$ python3 -q
>>> import numpy as np
>>> from numpy import linalg as LA
>>> np.set_printoptions(suppress=True, linewidth=200)
>>> rd = lambda a: np.round(a, 2) + 0
>>> A = np.loadtxt("block4.csv", delimiter=",")
>>> A
array([[2., 2., 2., 2., 2., 2.],
       [2., 2., 2., 2., 2., 2.],
       [1., 1., 1., 1., 1., 1.],
       [2., 2., 2., 2., 2., 2.],
       [2., 2., 2., 2., 2., 2.],
       [1., 1., 1., 1., 1., 1.]])
>>> U, sig, vt = LA.svd(A)
>>> np.argmax(sig[:-1] / (sig[1:] + 1e-6)) + 1
np.int64(1)
>>> rd(sig)
array([10.39,  0.  ,  0.  ,  0.  ,  0.  ,  0.  ])
>>> B = U[:, :1] @ np.diag(sig[:1]) @ vt[:1]
>>> LA.matrix_rank(B)
np.int64(1)
>>> rd(LA.norm(A - B, 2)), rd(sig[1])
(np.float64(0.0), np.float64(0.0))
>>> rd(np.abs(A - B).max())
np.float64(0.0)
>>> x = np.array([2, -1, 3, 0, 2, 2])
>>> np.sign((A @ x).round(6))
array([1., 1., 1., 1., 1., 1.])
>>> print((A * x).sum(axis=1))
[16. 16.  8. 16. 16.  8.]
>>> A @ np.eye(6)[5]
array([2., 2., 1., 2., 2., 1.])
>>> LA.norm(A @ x) <= LA.norm(A, 2) * LA.norm(x) + 1e-9
np.True_
>>> print(np.einsum("ij,j->i", A, x))
[16. 16.  8. 16. 16.  8.]
>>> U, sig, vt = LA.svd(A, full_matrices=False)
>>> U.shape, sig.shape, vt.shape
((6, 6), (6,), (6, 6))
>>> print(np.allclose(U * sig @ vt, A))
True
>>> print((sig > 1e-8).sum())
1
>>> rd(np.abs(vt[0]))
array([0.41, 0.41, 0.41, 0.41, 0.41, 0.41])
>>> print(rd(sig / sig[0]))
[1. 0. 0. 0. 0. 0.]
>>> np.cumsum(sig ** 2) / np.sum(sig ** 2)
array([1., 1., 1., 1., 1., 1.])
>>> np.allclose(A, A.T)
False
>>> A @ A
array([[20., 20., 20., 20., 20., 20.],
       [20., 20., 20., 20., 20., 20.],
       [10., 10., 10., 10., 10., 10.],
       [20., 20., 20., 20., 20., 20.],
       [20., 20., 20., 20., 20., 20.],
       [10., 10., 10., 10., 10., 10.]])
>>> rd(LA.det(A))
np.float64(0.0)
>>> A.inv()
Traceback (most recent call last):
  File "<python-input-29>", line 1, in <module>
    A.inv()
    ^^^^^
AttributeError: 'numpy.ndarray' object has no attribute 'inv'
>>> (A - A.T) / 2
array([[ 0. ,  0. ,  0.5,  0. ,  0. ,  0.5],
       [ 0. ,  0. ,  0.5,  0. ,  0. ,  0.5],
       [-0.5, -0.5,  0. , -0.5, -0.5,  0. ],
       [ 0. ,  0. ,  0.5,  0. ,  0. ,  0.5],
       [ 0. ,  0. ,  0.5,  0. ,  0. ,  0.5],
       [-0.5, -0.5,  0. , -0.5, -0.5,  0. ]])
>>> rd(np.sort(np.abs(LA.eigvals(A))))
array([ 0.,  0.,  0.,  0.,  0., 10.])
>>> np.allclose(A @ A.T, A.T @ A)
False
>>> rd(LA.matrix_power(A, 2))
array([[20., 20., 20., 20., 20., 20.],
       [20., 20., 20., 20., 20., 20.],
       [10., 10., 10., 10., 10., 10.],
       [20., 20., 20., 20., 20., 20.],
       [20., 20., 20., 20., 20., 20.],
       [10., 10., 10., 10., 10., 10.]])
>>> print(rd(LA.norm(A, "nuc")))
10.39
>>> LA.norm(A, axis=1).argmax()
np.int64(0)
>>> A[0] @ A[1]
np.float64(24.0)
>>> E = np.load("a.npy")
>>> E
array([[1, 0, 0],
       [0, 1, 0],
       [0, 0, 1]])
>>> low = LA.cholesky(E)
>>> LA.eigvalsh(E).min() > 0
np.True_
>>> B = E / np.sqrt((E ** 2).mean(axis=1, keepdims=True))
>>> rd(LA.norm(B, axis=1))
array([1.73, 1.73, 1.73])
>>> rd(E - E.mean(axis=1, keepdims=True))
array([[ 0.67, -0.33, -0.33],
       [-0.33,  0.67, -0.33],
       [-0.33, -0.33,  0.67]])
>>> print(rd(B[0]))
[1.73 0.   0.  ]
>>> LA.matrix_rank(B) == LA.matrix_rank(E)
np.True_
